% ipython --no-banner

In [1]: import numpy as np

In [2]: import numpy.linalg as la

In [3]: np.set_printoptions(precision=3, suppress=True, linewidth=140, legacy="1.25")

In [4]: rnd = lambda a: np.round(a, 3) + 0

In [5]: feats = np.loadtxt("dump.csv", delimiter=",")

In [6]: feats
Out[6]: 
array([[  8.501,  -2.55 ,  -0.762,  -4.47 ,   2.324],
       [ 12.118,  -7.884,  -5.87 ,  -7.136,   4.852],
       [ 11.917,  -3.552, -18.323, -15.3  ,   2.481],
       [ -0.218,   4.396, -12.459,  -8.22 ,  -2.401],
       [ 15.544,  -8.868, -13.989, -12.802,   5.512],
       [  6.041,   1.161,  -3.751,  -6.113,   0.386],
       [  3.128,   3.41 ,  -6.099,  -6.546,  -1.132],
       [ -3.138,   6.73 ,  -9.969,  -6.019,  -3.645],
       [ 10.207,  -3.037,  -9.499,  -9.904,   2.401],
       [  6.325,  -3.308, -10.497,  -7.899,   1.963],
       [  3.403,  -1.078,  -3.241,  -3.272,   0.835],
       [  6.022,   1.051,  -3.786,  -6.121,   0.261],
       [ 21.274, -13.463,  -9.285, -12.132,   8.419],
       [ 21.374, -13.501,  -9.281, -12.037,   8.631],
       [  4.391,   1.658,   0.249,  -3.119,   0.048]])

In [7]: Xs = feats - feats.mean(axis=0)

In [8]: U, sv, vt = la.svd(Xs, full_matrices=False)

In [9]: np.abs(vt[0]).argmax()
Out[9]: 0

In [10]: rnd(sv)
Out[10]: array([38.931, 20.427,  5.191,  0.238,  0.136])

In [11]: np.searchsorted(np.cumsum(sv ** 2) / (sv ** 2).sum(), 0.9) + 1
Out[11]: 2

In [12]: rnd((sv ** 2).sum() ** 2 / (sv ** 4).sum())
Out[12]: 1.554

In [13]: rnd(np.abs(vt[-1]))
Out[13]: array([0.443, 0.03 , 0.263, 0.56 , 0.649])

In [14]: rnd(sv ** 2 / (sv ** 2).sum())
Out[14]: array([0.773, 0.213, 0.014, 0.   , 0.   ])

In [15]: np.abs(U[:, 0]).argmax()
Out[15]: 13

In [16]: (np.sign(U[:, 0]) == np.sign(U[0, 0])).astype(int)
Out[16]: array([1, 0, 0, 1, 0, 1, 1, 1, 0, 1, 1, 1, 0, 0, 1])

In [17]: np.argsort(-la.norm(feats, axis=0).round(6), kind="stable")[:3]
Out[17]: array([0, 2, 3])

In [18]: [round(float(x), 3) for x in la.svd(feats, compute_uv=False)[:3]]
Out[18]: [65.56, 26.638, 8.56]

In [19]: la.cond(feats) > 100
Out[19]: True

In [20]: la.matrix_rank(feats, rtol=0.1)
Out[20]: 3

In [21]: data = np.loadtxt("run11.csv", delimiter=",")

In [22]: data
Out[22]: 
array([[ -2.,  -2.,  -2.,  -2.,  -2.,  -2.,  -2.,  -2.,  -2.,  -2.,  -2.],
       [ -2.,  -4.,  -4.,  -4.,  -4.,  -4.,  -4.,  -4.,  -4.,  -4.,  -4.],
       [ -2.,  -4.,  -6.,  -6.,  -6.,  -6.,  -6.,  -6.,  -6.,  -6.,  -6.],
       [ -2.,  -4.,  -6.,  -8.,  -8.,  -8.,  -8.,  -8.,  -8.,  -8.,  -8.],
       [ -2.,  -4.,  -6.,  -8., -10., -10., -10., -10., -10., -10., -10.],
       [ -2.,  -4.,  -6.,  -8., -10., -12., -12., -12., -12., -12., -12.],
       [ -2.,  -4.,  -6.,  -8., -10., -12., -14., -14., -14., -14., -14.],
       [ -2.,  -4.,  -6.,  -8., -10., -12., -14., -16., -16., -16., -16.],
       [ -2.,  -4.,  -6.,  -8., -10., -12., -14., -16., -18., -18., -18.],
       [ -2.,  -4.,  -6.,  -8., -10., -12., -14., -16., -18., -20., -20.],
       [ -2.,  -4.,  -6.,  -8., -10., -12., -14., -16., -18., -20., -22.]])

In [23]: assert data == data.T
Traceback (most recent call last):
  Cell In[23], line 1
    assert data == data.T
ValueError: The truth value of an array with more than one element is ambiguous. Use a.any() or a.all()


In [24]: rnd(np.sort(np.abs(la.eigvals(data))))
Out[24]: array([  0.509,   0.539,   0.594,   0.685,   0.831,   1.073,   1.503,   2.362,   4.459,  12.079, 107.365])

In [25]: data @ data
Out[25]: 
array([[  44.,   84.,  120.,  152.,  180.,  204.,  224.,  240.,  252.,  260.,  264.],
       [  84.,  164.,  236.,  300.,  356.,  404.,  444.,  476.,  500.,  516.,  524.],
       [ 120.,  236.,  344.,  440.,  524.,  596.,  656.,  704.,  740.,  764.,  776.],
       [ 152.,  300.,  440.,  568.,  680.,  776.,  856.,  920.,  968., 1000., 1016.],
       [ 180.,  356.,  524.,  680.,  820.,  940., 1040., 1120., 1180., 1220., 1240.],
       [ 204.,  404.,  596.,  776.,  940., 1084., 1204., 1300., 1372., 1420., 1444.],
       [ 224.,  444.,  656.,  856., 1040., 1204., 1344., 1456., 1540., 1596., 1624.],
       [ 240.,  476.,  704.,  920., 1120., 1300., 1456., 1584., 1680., 1744., 1776.],
       [ 252.,  500.,  740.,  968., 1180., 1372., 1540., 1680., 1788., 1860., 1896.],
       [ 260.,  516.,  764., 1000., 1220., 1420., 1596., 1744., 1860., 1940., 1980.],
       [ 264.,  524.,  776., 1016., 1240., 1444., 1624., 1776., 1896., 1980., 2024.]])

In [26]: la.determinant(data)
Traceback (most recent call last):
  Cell In[26], line 1
    la.determinant(data)
AttributeError: module 'numpy.linalg' has no attribute 'determinant'


In [27]: np.trace(data)
Out[27]: -132.0

In [28]: rng = np.random.default_rng(3120)

In [29]: labels = rng.permutation(11)

In [30]: labels
Out[30]: array([ 8, 10,  3,  9,  6,  0,  2,  1,  5,  7,  4])

In [31]: other = data[labels][:, labels]

In [32]: np.trace(other)
Out[32]: -132.0

In [33]: rnd(np.sort(np.abs(la.eigvals(other))))
Out[33]: array([  0.509,   0.539,   0.594,   0.685,   0.831,   1.073,   1.503,   2.362,   4.459,  12.079, 107.365])

In [34]: other
Out[34]: 
array([[-18., -18.,  -8., -18., -14.,  -2.,  -6.,  -4., -12., -16., -10.],
       [-18., -22.,  -8., -20., -14.,  -2.,  -6.,  -4., -12., -16., -10.],
       [ -8.,  -8.,  -8.,  -8.,  -8.,  -2.,  -6.,  -4.,  -8.,  -8.,  -8.],
       [-18., -20.,  -8., -20., -14.,  -2.,  -6.,  -4., -12., -16., -10.],
       [-14., -14.,  -8., -14., -14.,  -2.,  -6.,  -4., -12., -14., -10.],
       [ -2.,  -2.,  -2.,  -2.,  -2.,  -2.,  -2.,  -2.,  -2.,  -2.,  -2.],
       [ -6.,  -6.,  -6.,  -6.,  -6.,  -2.,  -6.,  -4.,  -6.,  -6.,  -6.],
       [ -4.,  -4.,  -4.,  -4.,  -4.,  -2.,  -4.,  -4.,  -4.,  -4.,  -4.],
       [-12., -12.,  -8., -12., -12.,  -2.,  -6.,  -4., -12., -12., -10.],
       [-16., -16.,  -8., -16., -14.,  -2.,  -6.,  -4., -12., -16., -10.],
       [-10., -10.,  -8., -10., -10.,  -2.,  -6.,  -4., -10., -10., -10.]])

In [35]: np.allclose(other, data)
Out[35]: False

In [36]: rnd(la.det(other)), rnd(la.det(data[labels]))
Out[36]: (-2048.0, 2048.0)
